$ ipython --no-banner

In [1]: import numpy as np

In [2]: np.set_printoptions(suppress=True, linewidth=160)

In [3]: F = np.load("data.npy")

In [4]: F.round(2)
Out[4]: 
array([[ 0.57,  0.26,  0.78],
       [ 0.26,  0.84, -0.47],
       [ 0.78, -0.47, -0.41]])

In [5]: r0 = np.array([-2, 2, 0])

In [6]: np.round(np.polyval(r0, F[0]), 2)
Out[6]: array([0.49, 0.39, 0.34])

In [7]: rng = np.random.default_rng(7598)

In [8]: labels = rng.permutation(3)

In [9]: labels
Out[9]: array([2, 0, 1])

In [10]: Y = F[labels][:, labels]

In [11]: np.round(np.sort(np.abs(np.linalg.eigvals(Y))), 2)
Out[11]: array([1., 1., 1.])

In [12]: np.allclose(Y, F)
Out[12]: False

In [13]: Y.round(2)
Out[13]: 
array([[-0.41,  0.78, -0.47],
       [ 0.78,  0.57,  0.26],
       [-0.47,  0.26,  0.84]])

In [14]: A = np.array([[-2, 7, -4],
    ...:     [-9, -2, 7],
    ...:     [-3, -7, -9],
    ...:     [4, 8, -8],
    ...:     [-4, 2, 6],
    ...:     [3, -8, -6],
    ...:     [-3, 8, -7],
    ...:     [0, 3, 4],
    ...:     [2, 3, 1],
    ...:     [-8, 5, 8]])

In [15]: A[-1] = A[0] + -1 * A[1]

In [16]: A
Out[16]: 
array([[ -2,   7,  -4],
       [ -9,  -2,   7],
       [ -3,  -7,  -9],
       [  4,   8,  -8],
       [ -4,   2,   6],
       [  3,  -8,  -6],
       [ -3,   8,  -7],
       [  0,   3,   4],
       [  2,   3,   1],
       [  7,   9, -11]])

In [17]: Xs = A - A.mean(axis=0)

In [18]: Uu, sigma, vt = np.linalg.svd(Xs, full_matrices=False)

In [19]: np.round((sigma ** 2).sum() ** 2 / (sigma ** 4).sum(), 2)
Out[19]: np.float64(2.23)

In [20]: np.round(vt[0] * np.sign(vt[0, np.abs(vt[0]).argmax()]), 2)
Out[20]: array([-0.48, -0.44,  0.76])

In [21]: np.linalg.matrix_rank(Xs)
Out[21]: np.int64(3)

In [22]: np.round(np.abs(vt[-1]), 2)
Out[22]: array([0.88, 0.17, 0.45])

In [23]: np.abs(Uu[:, 0]).argmax()
Out[23]: np.int64(1)

In [24]: Xs = (A - A.mean(axis=0)) / A.std(axis=0)

In [25]: np.argwhere(np.abs(Xs) > 2)
Out[25]: array([], shape=(0, 2), dtype=int64)

In [26]: Xs.std(axis=0)
Out[26]: array([1., 1., 1.])

In [27]: beta = np.linalg.lstsq(np.delete(Xs, 0, axis=1), Xs[:, 0])[0]

In [28]: round(1 - np.var(Xs[:, 0] - np.delete(Xs, 0, axis=1) @ beta), 2)
Out[28]: np.float64(0.42)

In [29]: print(np.abs(beta).argmax())
1

In [30]: Y = A / np.linalg.norm(A, axis=1, keepdims=True)

In [31]: G = Y @ Y.T

In [32]: (G - 2 * np.eye(10)).round(6).argmax(axis=1)
Out[32]: array([6, 4, 5, 9, 1, 2, 0, 4, 7, 3])

In [33]: G[1].round(2)
Out[33]: array([-0.25,  1.  , -0.16, -0.78,  0.85, -0.44, -0.3 ,  0.38, -0.39, -0.86])

In [34]: np.argwhere(np.triu(np.abs(G) > 0.95, 1))
Out[34]: 
array([[0, 6],
       [2, 7],
       [3, 9]])

In [35]: labels = rng.integers(0, 2, 4)

In [36]: X = (labels[:, None] == labels) * -3 + np.eye(4)

In [37]: X
Out[37]: 
array([[-2., -3., -3.,  0.],
       [-3., -2., -3.,  0.],
       [-3., -3., -2.,  0.],
       [ 0.,  0.,  0., -2.]])

In [38]: np.flatnonzero(np.linalg.matrix_power((X != 0) + (X.T != 0) + np.eye(4), 4)[2])
Out[38]: array([0, 1, 2])

In [39]: print(round(np.linalg.det(X), 2))
16.0

In [40]: (X != 0).astype(int)
Out[40]: 
array([[1, 1, 1, 0],
       [1, 1, 1, 0],
       [1, 1, 1, 0],
       [0, 0, 0, 1]])

In [41]: Uu, sigma, vt = np.linalg.svd(X, full_matrices=False)

In [42]: np.round(Uu.T @ Uu, 2) + 0
Out[42]: 
array([[1., 0., 0., 0.],
       [0., 1., 0., 0.],
       [0., 0., 1., 0.],
       [0., 0., 0., 1.]])

In [43]: np.abs(Uu[:, 0]).round(6).argmax()
Out[43]: np.int64(0)

In [44]: print(np.round(Uu.T @ X @ vt.T, 2) + 0)
[[8. 0. 0. 0.]
 [0. 2. 0. 0.]
 [0. 0. 1. 0.]
 [0. 0. 0. 1.]]

In [45]: np.allclose(Uu * sigma @ vt, X)
Out[45]: True

In [46]: print(np.round(vt @ vt.T, 2) + 0)
[[1. 0. 0. 0.]
 [0. 1. 0. 0.]
 [0. 0. 1. 0.]
 [0. 0. 0. 1.]]

In [47]: E = np.load("out7.npy")

In [48]: E
Out[48]: 
array([[2, 2, 0, 0, 2, 1, 0],
       [0, 2, 2, 0, 0, 2, 1],
       [1, 0, 2, 2, 0, 0, 2],
       [2, 1, 0, 2, 2, 0, 0],
       [0, 2, 1, 0, 2, 2, 0],
       [0, 0, 2, 1, 0, 2, 2],
       [2, 0, 0, 2, 1, 0, 2]])

In [49]: labels = rng.permutation(7)

In [50]: print(labels)
[5 1 3 2 0 6 4]

In [51]: Y = E[labels][:, labels]

In [52]: np.allclose(Y, E)
Out[52]: False

In [53]: np.round(np.sort(np.abs(np.linalg.eigvals(Y))), 2)
Out[53]: array([0.48, 0.48, 1.25, 1.25, 4.38, 4.38, 7.  ])

In [54]: print(np.round(np.sort(np.abs(np.linalg.eigvals(E))), 2))
[0.48 0.48 1.25 1.25 4.38 4.38 7.  ]

In [55]: np.allclose(E, E.T)
Out[55]: False

In [56]: (E + E.T) / 2
Out[56]: 
array([[2. , 1. , 0.5, 1. , 1. , 0.5, 1. ],
       [1. , 2. , 1. , 0.5, 1. , 1. , 0.5],
       [0.5, 1. , 2. , 1. , 0.5, 1. , 1. ],
       [1. , 0.5, 1. , 2. , 1. , 0.5, 1. ],
       [1. , 1. , 0.5, 1. , 2. , 1. , 0.5],
       [0.5, 1. , 1. , 0.5, 1. , 2. , 1. ],
       [1. , 0.5, 1. , 1. , 0.5, 1. , 2. ]])

In [57]: print(round(float(np.abs(np.linalg.eigvals(E)).max()), 2))
7.0

In [58]: vec = np.array([0, -2, -1, 0, -2, -3, 0])

In [59]: (E * vec).sum(axis=1)
Out[59]: array([-11, -12,  -2,  -6, -15,  -8,  -2])

In [60]: E * vec
Out[60]: 
array([[ 0, -4,  0,  0, -4, -3,  0],
       [ 0, -4, -2,  0,  0, -6,  0],
       [ 0,  0, -2,  0,  0,  0,  0],
       [ 0, -2,  0,  0, -4,  0,  0],
       [ 0, -4, -1,  0, -4, -6,  0],
       [ 0,  0, -2,  0,  0, -6,  0],
       [ 0,  0,  0,  0, -2,  0,  0]])

In [61]: np.einsum("ij,j->i", E, vec)
Out[61]: array([-11, -12,  -2,  -6, -15,  -8,  -2])

In [62]: np.sign((E @ vec).round(6))
Out[62]: array([-1, -1, -1, -1, -1, -1, -1])

In [63]: E @ (2 * vec)
Out[63]: array([-22, -24,  -4, -12, -30, -16,  -4])

In [64]: E @ vec
Out[64]: array([-11, -12,  -2,  -6, -15,  -8,  -2])

In [65]: E @ np.eye(7)[4]
Out[65]: array([2., 0., 0., 2., 2., 0., 1.])

In [66]: vec = np.array([2, 3, -3, 1, 5, 1, -5])

In [67]: y = E @ vec

In [68]: y
Out[68]: array([ 21,  -3, -12,  19,  15, -13,   1])

In [69]: print(np.round(np.linalg.solve(E, E[:, 3]), 2) + 0)
[0. 0. 0. 1. 0. 0. 0.]

In [70]: np.round(np.linalg.solve(E, y), 2)
Out[70]: array([ 2.,  3., -3.,  1.,  5.,  1., -5.])

In [71]: K = np.loadtxt("m.csv", delimiter=",")

In [72]: print(K)
[[-1. -1. -1.]
 [-1. -2. -2.]
 [-1. -2. -3.]]

In [73]: hat = A @ np.linalg.solve(A.T @ A, A.T)

In [74]: np.round(np.linalg.eigvalsh(hat), 2) + 0
Out[74]: array([0., 0., 0., 0., 0., 0., 0., 1., 1., 1.])

In [75]: np.linalg.matrix_rank(np.eye(10) - hat)
Out[75]: np.int64(7)

In [76]: print(np.allclose(hat @ hat, hat))
True

In [77]: np.trace(hat)
Out[77]: np.float64(3.0)

In [78]: print(np.all(np.linalg.eigvalsh(K) > 0))
False

In [79]: ev, evecs = np.linalg.eig(K)

In [80]: np.round(K @ evecs[:, 0] - ev[0] * evecs[:, 0], 2) + 0
Out[80]: array([0., 0., 0.])

In [81]: np.round(np.sort(np.linalg.eigvals(K.T)), 2)
Out[81]: array([-5.05, -0.64, -0.31])

In [82]: O, r_ = np.linalg.qr(K)

In [83]: print(round(float(abs(r_[0, 0])), 2), round(np.linalg.norm(K[:, 0]), 2))
1.73 1.73

In [84]: print(np.round(np.abs(np.diag(r_)), 2))
[1.73 0.82 0.71]

In [85]: O.round(2) + 0
Out[85]: 
array([[-0.58,  0.82,  0.  ],
       [-0.58, -0.41, -0.71],
       [-0.58, -0.41,  0.71]])

In [86]: np.allclose(r_.T @ r_, K.T @ K)
Out[86]: True

In [87]: np.round(O @ r_, 2)
Out[87]: 
array([[-1., -1., -1.],
       [-1., -2., -2.],
       [-1., -2., -3.]])

In [88]: mat = np.array([[0.2, 0.0, 0.9, 0.9, 1.2],
    ...:     [-0.1, -1.3, 1.0, -1.4, -0.3],
    ...:     [-0.4, -0.4, 0.4, -0.4, 0.2],
    ...:     [-1.2, -0.2, 1.3, -0.1, -0.5],
    ...:     [1.0, -0.4, 2.2, 0.7, -0.6],
    ...:     [-0.8, -1.6, 1.8, 0.1, 0.2],
    ...:     [-0.78, -1.12, 1.67, 0.16, 0.16],
    ...:     [-0.8, -0.5, -0.6, -0.2, -0.7]])

In [89]: mat
Out[89]: 
array([[ 0.2 ,  0.  ,  0.9 ,  0.9 ,  1.2 ],
       [-0.1 , -1.3 ,  1.  , -1.4 , -0.3 ],
       [-0.4 , -0.4 ,  0.4 , -0.4 ,  0.2 ],
       [-1.2 , -0.2 ,  1.3 , -0.1 , -0.5 ],
       [ 1.  , -0.4 ,  2.2 ,  0.7 , -0.6 ],
       [-0.8 , -1.6 ,  1.8 ,  0.1 ,  0.2 ],
       [-0.78, -1.12,  1.67,  0.16,  0.16],
       [-0.8 , -0.5 , -0.6 , -0.2 , -0.7 ]])

In [90]: vec = np.array([1, -1, 0, -2, -2])

In [91]: y = mat @ vec

In [92]: print(y.round(2))
[-4.   4.6  0.4  0.2  1.2  0.2 -0.3  1.5]

In [93]: np.round(np.linalg.solve(mat.T @ mat, mat.T @ y), 2) + 0
Out[93]: array([ 1., -1.,  0., -2., -2.])

In [94]: y = y + 0.02 * rng.normal(size=8)

In [95]: y.round(2)
Out[95]: array([-4.01,  4.58,  0.41,  0.19,  1.18,  0.19, -0.28,  1.52])

In [96]: beta, *_ = np.linalg.lstsq(mat, y)

In [97]: np.round(np.linalg.norm(y - mat @ beta), 2)
Out[97]: np.float64(0.03)

In [98]: [round(float(np.linalg.norm(np.linalg.solve(mat.T @ mat + lam * np.eye(5), mat.T @ y))), 2) for lam in (0, 1, 10, 100)]
Out[98]: [3.16, 2.47, 0.92, 0.14]

In [99]: Y = mat / np.linalg.norm(mat, axis=1, keepdims=True)

In [100]: G = Y @ Y.T

In [101]: print(G[5].round(2))
[0.4  0.68 0.8  0.74 0.56 1.   0.99 0.06]

In [102]: print((G - 2 * np.eye(8)).round(6).argmax(axis=1))
[4 2 1 6 6 6 5 3]

In [103]: np.round(np.linalg.norm(Y, axis=1), 2)
Out[103]: array([1., 1., 1., 1., 1., 1., 1., 1.])

In [104]: np.argwhere(np.triu(np.abs(G) > 0.95, 1))
Out[104]: array([[5, 6]])

In [105]: Y = np.c_[mat[:, :4] @ np.array([[-1, -4, -5, 1], [-7, 7, 1, 7], [1, -5, -5, 4], [4, -9, 9, -6]]), np.array([3, -5, -8, 2, -4, -2, 7, 6])]

In [106]: Y.round(2)
Out[106]: 
array([[  4.3 , -13.4 ,   2.6 ,  -1.6 ,   3.  ],
       [  4.6 ,  -1.1 , -18.4 ,   3.2 ,  -5.  ],
       [  2.  ,   0.4 ,  -4.  ,   0.8 ,  -8.  ],
       [  3.5 ,  -2.2 ,  -1.6 ,   3.2 ,   2.  ],
       [  6.8 , -24.1 , -10.1 ,   2.8 ,  -4.  ],
       [ 14.2 , -17.9 ,  -5.7 ,  -5.4 ,  -2.  ],
       [ 10.93, -14.51,  -4.13,  -2.9 ,   7.  ],
       [  2.9 ,   4.5 ,   4.7 ,  -5.5 ,   6.  ]])

In [107]: np.linalg.matrix_rank(np.c_[mat, Y])
Out[107]: np.int64(6)

In [108]: np.round(np.linalg.norm(Y - mat @ np.linalg.lstsq(mat, Y)[0], axis=0), 2) + 0
Out[108]: array([0.  , 0.  , 0.  , 0.  , 9.98])

In [109]: np.round(np.linalg.norm(np.linalg.qr(mat)[0].T @ Y, axis=0) ** 2 / ((Y ** 2).sum(axis=0) + 1e-12), 2)
Out[109]: array([1.  , 1.  , 1.  , 1.  , 0.52])

In [110]: def softmax(z):
     ...:     e = np.exp(z - z.max(axis=-1, keepdims=True))
     ...:     return e / e.sum(axis=-1, keepdims=True)
     ...: 

In [111]: np.round(softmax(10 * mat[1]), 2) + 0
Out[111]: array([0., 0., 1., 0., 0.])

In [112]: S = mat @ mat.T / np.sqrt(5)

In [113]: print(softmax(S).round(6).argmax(axis=1))
[0 1 5 5 4 5 5 7]

In [114]: print(np.round(softmax(S + np.triu(np.full(S.shape, -np.inf), 1)), 2))
[[1.   0.   0.   0.   0.   0.   0.   0.  ]
 [0.08 0.92 0.   0.   0.   0.   0.   0.  ]
 [0.25 0.44 0.31 0.   0.   0.   0.   0.  ]
 [0.11 0.25 0.16 0.48 0.   0.   0.   0.  ]
 [0.09 0.08 0.04 0.08 0.72 0.   0.   0.  ]
 [0.06 0.14 0.06 0.13 0.14 0.48 0.   0.  ]
 [0.06 0.1  0.05 0.12 0.12 0.32 0.23 0.  ]
 [0.05 0.15 0.12 0.15 0.05 0.12 0.11 0.25]]

In [115]: th = rng.uniform(0, 2 * np.pi, 22)

In [116]: O, _ = np.linalg.qr(np.array([[0.6, -0.4],
     ...:     [-1.1, -0.7],
     ...:     [-0.1, 0.8],
     ...:     [1.0, -0.3],
     ...:     [-0.6, -2.7],
     ...:     [0.6, 0.3],
     ...:     [0.3, -0.2]]))

In [117]: J = 3 * np.c_[np.cos(th), np.sin(th)] @ O.T

In [118]: J.round(2)
Out[118]: 
array([[-0.22,  1.42, -0.48, -0.63,  2.41, -0.71, -0.11],
       [-0.77, -0.13,  0.92, -0.89, -2.57, -0.02, -0.39],
       [ 1.11, -0.6 , -0.91,  1.48,  1.98,  0.41,  0.55],
       [-0.3 ,  1.49, -0.43, -0.74,  2.32, -0.76, -0.15],
       [-0.83,  1.78,  0.01, -1.45,  1.39, -0.96, -0.42],
       [-0.63,  1.71, -0.18, -1.19,  1.82, -0.9 , -0.32],
       [-0.56, -0.49,  0.86, -0.54, -2.7 ,  0.18, -0.28],
       [ 1.14, -0.69, -0.9 ,  1.54,  1.88,  0.45,  0.57],
       [-1.14,  0.72,  0.9 , -1.55, -1.84, -0.47, -0.57],
       [-1.26,  1.36,  0.69, -1.85, -0.79, -0.8 , -0.63],
       [-0.14, -1.05,  0.69,  0.1 , -2.67,  0.5 , -0.07],
       [ 0.41,  0.7 , -0.81,  0.32,  2.73, -0.3 ,  0.21],
       [-1.  ,  0.32,  0.94, -1.27, -2.26, -0.26, -0.5 ],
       [-1.26,  1.28,  0.73, -1.83, -0.95, -0.76, -0.63],
       [ 1.21, -1.61, -0.51,  1.86,  0.11,  0.91,  0.61],
       [ 1.26, -1.34, -0.71,  1.85,  0.84,  0.78,  0.63],
       [ 0.73,  0.21, -0.91,  0.82,  2.61, -0.03,  0.36],
       [-0.22, -0.95,  0.73, -0.02, -2.7 ,  0.44, -0.11],
       [-1.02,  0.38,  0.93, -1.32, -2.21, -0.29, -0.51],
       [-0.89,  0.1 ,  0.93, -1.1 , -2.43, -0.14, -0.45],
       [-0.81,  1.78, -0.02, -1.42,  1.45, -0.95, -0.4 ],
       [ 0.15,  1.04, -0.69, -0.09,  2.68, -0.49,  0.07]])

In [119]: Xs = J - J.mean(axis=0)

In [120]: evecs = np.linalg.svd(Xs)[2][:2]

In [121]: Y = Xs - Xs @ evecs.T @ evecs

In [122]: np.round(np.diag(evecs.T @ evecs), 2)
Out[122]: array([0.18, 0.36, 0.1 , 0.39, 0.83, 0.11, 0.04])

In [123]: np.linalg.norm(Y, axis=1).round(6).argmax()
Out[123]: np.int64(0)
